$ python3 -q
>>> import numpy as np
>>> import numpy.linalg as la
>>> np.set_printoptions(precision=2, suppress=True, linewidth=140)
>>> def rnd(a):
...     return np.round(a, 2) + 0
... 
>>> W0 = np.array([[-2, 2, -2, 2, -2, 2],
...     [-2, 0, -2, 2, 0, 2],
...     [0, -2, -2, 0, 2, 2],
...     [4, -4, 4, 8, -8, 8],
...     [4, 0, 4, 8, 0, 8],
...     [0, 4, 4, 0, 8, 8]])
>>> W1 = np.array([[-8, 4, 6],
...     [-8, -4, -7],
...     [-9, -4, 4],
...     [-3, -3, 1],
...     [3, -8, -4],
...     [8, -5, 1]])
>>> b = np.array([3, 2, 0])
>>> hid = np.maximum(W0 @ W1 + b, 0)
>>> print(rnd((hid > 0).mean(axis=0)))
[0.67 0.17 0.33]
>>> print(hid)
[[ 25   0   0]
 [ 47   0   0]
 [ 59   0   0]
 [  0  18 116]
 [  0   0  56]
 [ 23   0   0]]
>>> print((hid > 0).astype(int))
[[1 0 0]
 [1 0 0]
 [1 0 0]
 [0 1 1]
 [0 0 1]
 [1 0 0]]
>>> print(la.matrix_rank(hid))
3
>>> Z = np.array([[0, -2], [1, -2], [-2, 0]])
>>> print((hid @ Z).round(6).argmax(axis=1))
[0 0 0 1 1 0]
>>> print(W1 @ Z)
[[ -8   8]
 [ 10  24]
 [-12  26]
 [ -5  12]
 [  0  10]
 [ -7  -6]]
>>> rng = np.random.default_rng(50)
>>> A2 = W0 + rng.integers(-2, 3, (6, 5)) @ rng.integers(-2, 3, (5, 6))
>>> print(A2)
[[-5 -3  5  3 -7  2]
 [-1 -1  5  1  4 -2]
 [-1 -7 -3  5 -7 -2]
 [ 5  0  4  6 -1  8]
 [ 5  0  6  8 -2  8]
 [ 3  2  5 -6 14 10]]
>>> print(la.matrix_rank(A2 - W0, tol=1e-8))
5
>>> print(np.abs(A2 - W0).sum(axis=1))
[21 18 25 14  5 20]
>>> G = W0.T @ W0
>>> print(la.matrix_rank(G))
6
>>> print((W0 @ W0.T).shape)
(6, 6)
>>> print(rnd(la.eigvalsh(G)[::-1]))
[380.88 177.44  33.54  15.62   7.83   0.69]
>>> print(rnd(la.svd(W0, compute_uv=False) ** 2))
[380.88 177.44  33.54  15.62   7.83   0.69]
>>> print(np.trace(G), (W0 ** 2).sum())
616 616
>>> J = np.loadtxt("dump.csv", delimiter=",")
>>> print(J)
[[ 0.86 -0.22 -7.21]
 [-1.89 -2.68  2.25]
 [-2.53 -0.08 -5.79]
 [ 1.34  0.01  6.44]
 [-5.34 -0.44 -2.81]
 [ 0.02  2.59 -4.15]
 [ 2.56 -0.19  1.6 ]
 [ 0.54  0.13  1.32]
 [-3.7   0.23 -3.41]
 [ 0.19  4.3  -0.11]
 [-6.84 -2.98 -0.68]
 [-2.19 -4.29 -1.5 ]]
>>> A2 = J / la.norm(J, axis=1, keepdims=True)
>>> G = A2 @ A2.T
>>> print(rnd(np.degrees(np.arccos(np.clip(G[2, 8], -1, 1)))))
23.96
>>> idx = J[:, 2] > np.median(J[:, 2])
>>> f = J[idx].mean(axis=0) - J[~idx].mean(axis=0)
>>> print(np.argsort(-np.abs(f).round(6), kind="stable"))
[2 0 1]
>>> print(idx.astype(int))
[0 1 0 1 0 0 1 1 0 1 1 0]
>>> print(rnd((((J - J.mean(axis=0)) @ f > 0) == idx).mean()))
0.92
>>> def softmax(z):
...     e = np.exp(z - z.max(axis=-1, keepdims=True))
...     return e / e.sum(axis=-1, keepdims=True)
... 
>>> print(rnd(softmax(10 * J[9])))
[0. 1. 0.]
>>> print(rnd(softmax(J).sum(axis=1)))
[1. 1. 1. 1. 1. 1. 1. 1. 1. 1. 1. 1.]
>>> print(rnd(softmax(J[9] + -3)))
[0.02 0.97 0.01]
>>> scores = J @ J.T / np.sqrt(3)
>>> print(rnd(softmax(scores + np.triu(np.full(scores.shape, -np.inf), 1))))
[[1.   0.   0.   0.   0.   0.   0.   0.   0.   0.   0.   0.  ]
 [0.   1.   0.   0.   0.   0.   0.   0.   0.   0.   0.   0.  ]
 [0.45 0.   0.55 0.   0.   0.   0.   0.   0.   0.   0.   0.  ]
 [0.   0.   0.   1.   0.   0.   0.   0.   0.   0.   0.   0.  ]
 [0.   0.   0.02 0.   0.98 0.   0.   0.   0.   0.   0.   0.  ]
 [0.92 0.   0.04 0.   0.   0.04 0.   0.   0.   0.   0.   0.  ]
 [0.   0.   0.   0.93 0.   0.   0.07 0.   0.   0.   0.   0.  ]
 [0.   0.01 0.   0.94 0.   0.   0.03 0.01 0.   0.   0.   0.  ]
 [0.01 0.   0.45 0.   0.49 0.   0.   0.   0.05 0.   0.   0.  ]
 [0.   0.   0.   0.   0.   0.02 0.   0.   0.   0.98 0.   0.  ]
 [0.   0.   0.   0.   0.   0.   0.   0.   0.   0.   1.   0.  ]
 [0.   0.   0.   0.   0.   0.   0.   0.   0.   0.   0.87 0.13]]
>>> A2 = np.c_[J[:, :1] @ np.array([[-1]]), np.array([4, 5, 5, 4, 0, 4, 5, 1, 5, 3, 0, 1])]
>>> print(A2)
[[-0.86  4.  ]
 [ 1.89  5.  ]
 [ 2.53  5.  ]
 [-1.34  4.  ]
 [ 5.34  0.  ]
 [-0.02  4.  ]
 [-2.56  5.  ]
 [-0.54  1.  ]
 [ 3.7   5.  ]
 [-0.19  3.  ]
 [ 6.84  0.  ]
 [ 2.19  1.  ]]
>>> print(la.matrix_rank(np.c_[J, A2]))
4
>>> print(la.matrix_rank(A2))
2
